$ python -q
>>> import numpy as np
>>> from numpy import linalg as LA
>>> np.set_printoptions(precision=2, suppress=True, linewidth=200, floatmode="fixed")
>>> r0 = np.array([2, 1, 3, 1, 2, 2]) + 0.5
>>> A = np.outer(r0, r0) / (r0 @ r0)
>>> print(A)
[[0.18 0.11 0.25 0.11 0.18 0.18]
 [0.11 0.06 0.15 0.06 0.11 0.11]
 [0.25 0.15 0.35 0.15 0.25 0.25]
 [0.11 0.06 0.15 0.06 0.11 0.11]
 [0.18 0.11 0.25 0.11 0.18 0.18]
 [0.18 0.11 0.25 0.11 0.18 0.18]]
>>> C2 = A.T @ A
>>> print(np.trace(C2), (A ** 2).sum())
1.0 1.0
>>> print(C2)
[[0.18 0.11 0.25 0.11 0.18 0.18]
 [0.11 0.06 0.15 0.06 0.11 0.11]
 [0.25 0.15 0.35 0.15 0.25 0.25]
 [0.11 0.06 0.15 0.06 0.11 0.11]
 [0.18 0.11 0.25 0.11 0.18 0.18]
 [0.18 0.11 0.25 0.11 0.18 0.18]]
>>> print(np.round(LA.eigvalsh(C2)[::-1], 2) + 0)
[1.00 0.00 0.00 0.00 0.00 0.00]
>>> other = np.array([[-3, 2, 2],
...     [-2, 0, -2],
...     [3, 0, -3],
...     [1, -2, 2],
...     [3, 3, 0],
...     [2, 0, -1]])
>>> print(np.einsum("ik,kj->ji", A, other))
[[ 0.99  0.59  1.38  0.59  0.99  0.99]
 [ 0.67  0.40  0.94  0.40  0.67  0.67]
 [-0.56 -0.34 -0.79 -0.34 -0.56 -0.56]]
>>> print(np.einsum("ij->j", A))
[0.99 0.59 1.38 0.59 0.99 0.99]
>>> print(other.T @ A.T)
[[ 0.99  0.59  1.38  0.59  0.99  0.99]
 [ 0.67  0.40  0.94  0.40  0.67  0.67]
 [-0.56 -0.34 -0.79 -0.34 -0.56 -0.56]]
>>> print(np.vstack([A, other.T]).shape)
(9, 6)
>>> rng = np.random.default_rng(21)
>>> lab = rng.permutation(6)
>>> print(lab)
[0 1 4 3 5 2]
>>> other = A[lab][:, lab]
>>> print(round(LA.det(other), 2), np.round(LA.det(A[lab]), 2))
0.0 -0.0
>>> print(np.round(np.sort(np.abs(LA.eigvals(other))), 2) + 0)
[0.00 0.00 0.00 0.00 0.00 1.00]
>>> print(np.trace(other))
1.0
>>> print(other)
[[0.18 0.11 0.18 0.11 0.18 0.25]
 [0.11 0.06 0.11 0.06 0.11 0.15]
 [0.18 0.11 0.18 0.11 0.18 0.25]
 [0.11 0.06 0.11 0.06 0.11 0.15]
 [0.18 0.11 0.18 0.11 0.18 0.25]
 [0.25 0.15 0.25 0.15 0.25 0.35]]
>>> print(np.diag(other))
[0.18 0.06 0.18 0.06 0.18 0.35]
>>> X = np.load("case10.npy")
>>> print(X)
[[ 3  3  3  3]
 [ 3  6  6  6]
 [ 3  6  9  9]
 [ 3  6  9 12]]
>>> print(round(float(LA.eigvals(X).sum().real), 2))
30.0
>>> print(np.einsum("ii->", X))
30
>>> print(np.round(LA.det(X[::-1]), 2))
81.0
>>> print(round(LA.det(X), 2))
81.0
>>> LA.determinant(X)
Traceback (most recent call last):
  File "<python-input-30>", line 1, in <module>
    LA.determinant(X)
    ^^^^^^^^^^^^^^
AttributeError: module 'numpy.linalg' has no attribute 'determinant'
>>> print(np.round(np.abs(LA.eigvals(X)).max(), 2))
24.87
>>> print(X @ X)
[[ 36  63  81  90]
 [ 63 117 153 171]
 [ 81 153 207 234]
 [ 90 171 234 270]]
>>> print((X - X.T) / 2)
[[0.00 0.00 0.00 0.00]
 [0.00 0.00 0.00 0.00]
 [0.00 0.00 0.00 0.00]
 [0.00 0.00 0.00 0.00]]
>>> other = X[0, 0] * X[1:] - np.outer(X[1:, 0], X[0])
>>> print(other)
[[ 0  9  9  9]
 [ 0  9 18 18]
 [ 0  9 18 27]]
>>> print(LA.matrix_rank(other), LA.matrix_rank(X))
3 4
>>> print(X[:, 0] / X[0, 0])
[1.00 1.00 1.00 1.00]
>>> r0, g = other[0], other[2]
>>> print(r0 @ g)
486
>>> pr = (r0 @ g) / (r0 @ r0) * r0
>>> print(round(float(LA.norm(r0 + g) ** 2 + LA.norm(r0 - g) ** 2), 2))
2754.0
>>> print(g - pr)
[ 0.00 -9.00  0.00  9.00]
>>> print(pr)
[ 0.00 18.00 18.00 18.00]
>>> print((g - pr) @ r0)
0.0
>>> W0 = np.loadtxt("dump.csv", delimiter=",")
>>> print(W0)
[[ 0.00 -3.00  2.00 -3.00 -2.00]
 [ 1.00  0.00 -2.00  3.00 -3.00]
 [ 2.00 -1.00  3.00 -1.00 -3.00]
 [ 0.00  3.00  2.00  0.00  2.00]]
>>> r0, g = W0[3], W0[0]
>>> print(r0 @ r0)
17.0
>>> pr = (r0 @ g) / (r0 @ r0) * r0
>>> print(g - pr)
[ 0.00 -1.41  3.06 -3.00 -0.94]
>>> print(pr)
[-0.00 -1.59 -1.06 -0.00 -1.06]
>>> feats = np.load("layer1.npy")
>>> print(feats)
[[ 0.60 -0.40 -0.28 -0.40 -0.40 -0.28]
 [-0.40  0.60 -0.28 -0.40 -0.40 -0.28]
 [-0.28 -0.28  0.80 -0.28 -0.28 -0.20]
 [-0.40 -0.40 -0.28  0.60 -0.40 -0.28]
 [-0.40 -0.40 -0.28 -0.40  0.60 -0.28]
 [-0.28 -0.28 -0.20 -0.28 -0.28  0.80]]
>>> # columns are unit length and at right angles
>>> vec = np.array([-3, -1, 1, 3, 1, 3])
>>> a = np.maximum(feats @ vec, 0)
>>> print(feats * (a > 1e-9)[:, None])
[[ 0.00 -0.00 -0.00 -0.00 -0.00 -0.00]
 [-0.00  0.00 -0.00 -0.00 -0.00 -0.00]
 [-0.28 -0.28  0.80 -0.28 -0.28 -0.20]
 [-0.40 -0.40 -0.28  0.60 -0.40 -0.28]
 [-0.00 -0.00 -0.00 -0.00  0.00 -0.00]
 [-0.28 -0.28 -0.20 -0.28 -0.28  0.80]]
>>> print(np.flatnonzero(a > 1e-9))
[2 3 5]
>>> print(feats.T @ a)
[-1.42 -1.42 -0.83  0.44 -1.42  1.17]
>>> vec = np.array([3, 0, 0, -3, 2, -2])
>>> print(6 - LA.matrix_rank(feats - np.eye(6), tol=1e-8))
5
>>> print(np.round(feats.T @ (feats @ vec), 2) + 0)
[ 3.00  0.00  0.00 -3.00  2.00 -2.00]
>>> L = LA.cholesky(X)
>>> print(LA.eigvalsh(X).min() > 0)
True
>>> print(L @ L.T)
[[ 3.00  3.00  3.00  3.00]
 [ 3.00  6.00  6.00  6.00]
 [ 3.00  6.00  9.00  9.00]
 [ 3.00  6.00  9.00 12.00]]
>>> K = np.load("data.npy")
>>> print(K)
[[ 2.10 -1.00  0.10  0.10 -0.70]
 [-1.90  1.30 -0.90  1.30 -2.20]
 [ 0.20  0.10  1.60  0.00 -0.80]
 [ 0.50 -0.20 -0.50  0.20 -1.50]]
>>> print(np.unravel_index(np.abs(K).argmax(), K.shape))
(np.int64(1), np.int64(4))
>>> print(K - K[0])
[[ 0.00  0.00  0.00  0.00  0.00]
 [-4.00  2.30 -1.00  1.20 -1.50]
 [-1.90  1.10  1.50 -0.10 -0.10]
 [-1.60  0.80 -0.60  0.10 -0.80]]
>>> print(LA.matrix_rank(K))
4
>>> K[:, 5]
Traceback (most recent call last):
  File "<python-input-71>", line 1, in <module>
    K[:, 5]
    ~^^^^^^
IndexError: index 5 is out of bounds for axis 1 with size 5
>>> print(K.mean(axis=0))
[ 0.23  0.05  0.08  0.40 -1.30]
>>> print(np.abs(K).max())
2.2
>>> print(np.count_nonzero(K))
19
>>> print(K.sum(axis=0))
[ 0.90  0.20  0.30  1.60 -5.20]
>>> print(round(float(LA.norm(K)), 2))
4.96
>>> data = np.array([[0, 0, 0, 0, 2, 1],
...     [0, 0, 2, 2, 0, 1],
...     [0, 0, 0, 1, 2, 2],
...     [0, 0, 0, 0, 0, 2],
...     [0, 0, 0, 0, 0, 2],
...     [0, 0, 0, 0, 0, 0]])
>>> print(LA.cond(data) > 100)
True
>>> print(LA.matrix_rank(data, rtol=0.1))
4
>>> Uu, s, VT = LA.svd(data)
>>> vecs = VT[:(s > 1e-8).sum()]
>>> vec = data[0] + 2 * data[2] + rng.integers(2) * np.eye(6)[2]
>>> print(vec)
[0.00 0.00 1.00 2.00 6.00 5.00]
>>> print(LA.matrix_rank(np.vstack([data, vec])))
4
>>> print(np.round(np.diag(vecs.T @ vecs), 2) + 0)
[0.00 0.00 1.00 1.00 1.00 1.00]
>>> print(np.round(LA.norm(vec - vecs.T @ vecs @ vec), 2))
0.0
>>> print(np.round(vecs.T @ vecs, 2) + 0)
[[0.00 0.00 0.00 0.00 0.00 0.00]
 [0.00 0.00 0.00 0.00 0.00 0.00]
 [0.00 0.00 1.00 0.00 0.00 0.00]
 [0.00 0.00 0.00 1.00 0.00 0.00]
 [0.00 0.00 0.00 0.00 1.00 0.00]
 [0.00 0.00 0.00 0.00 0.00 1.00]]
>>> print([int(LA.matrix_rank(LA.matrix_power(data, p))) for p in range(1, 7)])
[4, 2, 1, 0, 0, 0]
>>> print(LA.matrix_rank(data - data[0, 0] * np.eye(6)))
4
>>> print(np.prod(np.diag(data)), np.round(LA.det(data), 2))
0 0.0
>>> J = np.array([[-4, -1, 6, 4],
...     [-3, -1, 3, 3],
...     [-5, -3, -3, 5],
...     [-3, -1, 3, 3],
...     [-4, -2, 0, 4],
...     [0, 0, 0, 0]])
>>> rk = LA.matrix_rank(J)
>>> print(rk)
2
>>> ns = LA.svd(J)[2][rk:].T
>>> print(LA.matrix_rank(J.T @ J), LA.matrix_rank(J @ J.T))
2 2
>>> print([int(LA.matrix_rank(J[:, :j + 1])) for j in range(4)])
[1, 2, 2, 2]
>>> print([int(LA.matrix_rank(np.delete(J, i, axis=0))) for i in range(6)])
[2, 2, 2, 2, 2, 2]
>>> print(np.allclose(J @ ns, 0))
True
>>> print(ns @ ns.T)
[[ 0.55 -0.22  0.04  0.45]
 [-0.22  0.87 -0.14  0.22]
 [ 0.04 -0.14  0.02 -0.04]
 [ 0.45  0.22 -0.04  0.55]]
>>> print(np.argsort(-LA.norm(J, axis=0).round(6), kind="stable")[:3])
[0 3 2]
>>> print([round(float(x), 2) for x in LA.svd(J, compute_uv=False)[:3]])
[13.3, 7.22, 0.0]
>>> print(LA.cond(J) > 100)
True
>>> print(round(float(LA.norm(J, 2) / LA.norm(J)), 2))
0.88
>>> Uu, s, VT = LA.svd(J)
>>> print(s.round(2) + 0)
[13.30  7.22  0.00  0.00]
>>> print(np.argmax(s[:-1] / (s[1:] + 1e-6)) + 1)
2
>>> other = Uu[:, :2] @ np.diag(s[:2]) @ VT[:2]
>>> print(other.round(2) + 0)
[[-4.00 -1.00  6.00  4.00]
 [-3.00 -1.00  3.00  3.00]
 [-5.00 -3.00 -3.00  5.00]
 [-3.00 -1.00  3.00  3.00]
 [-4.00 -2.00  0.00  4.00]
 [ 0.00  0.00  0.00  0.00]]
>>> mat = np.loadtxt("sample16.csv", delimiter=",")
>>> print(mat)
[[ 0.00 -4.00 -7.00 -2.00 -8.00]
 [ 4.00  0.00 -3.00  8.00 -1.00]
 [ 7.00  3.00  0.00 -1.00  1.00]
 [ 2.00 -8.00  1.00  0.00 -5.00]
 [ 8.00  1.00 -1.00  5.00  0.00]]
>>> # antisymmetric, zero diagonal
>>> vec = np.array([8, 5, -5, -9, -6])
>>> print(np.round(LA.eigvals(mat).real, 2) + 0)
[0.00 0.00 0.00 0.00 0.00]
>>> print(round(LA.det(mat), 2))
0.0
>>> O = LA.solve(np.eye(5) - mat, np.eye(5) + mat)
>>> print(np.round(O @ O.T, 2) + 0)
[[1.00 0.00 0.00 0.00 0.00]
 [0.00 1.00 0.00 0.00 0.00]
 [0.00 0.00 1.00 0.00 0.00]
 [0.00 0.00 0.00 1.00 0.00]
 [0.00 0.00 0.00 0.00 1.00]]
>>> rk = LA.matrix_rank(mat)
>>> print(rk)
4
>>> ns = LA.svd(mat)[2][rk:].T
>>> print(ns.shape)
(5, 1)
>>> print(LA.matrix_rank(mat.T @ mat), LA.matrix_rank(mat @ mat.T))
4 4
>>> print(np.round(mat @ ns, 2) + 0)
[[0.00]
 [0.00]
 [0.00]
 [0.00]
 [0.00]]
>>> print([int(LA.matrix_rank(mat[:i])) for i in range(1, len(mat) + 1)])
[1, 2, 3, 4, 4]
>>> lab = rng.permutation(5)
>>> print(lab)
[3 4 1 0 2]
>>> other = mat[lab][:, lab]
>>> print(np.allclose(other, mat))
False
>>> print(other)
[[ 0.00 -5.00 -8.00  2.00  1.00]
 [ 5.00  0.00  1.00  8.00 -1.00]
 [ 8.00 -1.00  0.00  4.00 -3.00]
 [-2.00 -8.00 -4.00  0.00 -7.00]
 [-1.00  1.00  3.00  7.00  0.00]]
>>> print(np.diag(other))
[0.00 0.00 0.00 0.00 0.00]
>>> print(round(float(LA.norm(mat, 2) / LA.norm(mat)), 2))
0.63
>>> print([round(float(x), 2) for x in LA.svd(mat, compute_uv=False)[:3]])
[13.69, 13.69, 6.82]
>>> print(np.argsort(-LA.norm(mat, axis=0).round(6), kind="stable")[:3])
[0 3 4]
>>> ev, vecs = LA.eigh(feats)
>>> vec = np.array([-6, 3, -2, 5, -3, -3])
>>> print(np.round(vecs * np.abs(ev) @ vecs.T, 2) + 0)
[[1.00 0.00 0.00 0.00 0.00 0.00]
 [0.00 1.00 0.00 0.00 0.00 0.00]
 [0.00 0.00 1.00 0.00 0.00 0.00]
 [0.00 0.00 0.00 1.00 0.00 0.00]
 [0.00 0.00 0.00 0.00 1.00 0.00]
 [0.00 0.00 0.00 0.00 0.00 1.00]]
>>> print(round(np.abs(feats).sum(axis=1).max(), 2), np.abs(ev).max())
2.37 1.0
>>> print(np.round(vec @ feats @ vec, 2))
83.67
>>> print(LA.eigvalsh(feats[1:, 1:]))
[-0.60  1.00  1.00  1.00  1.00]
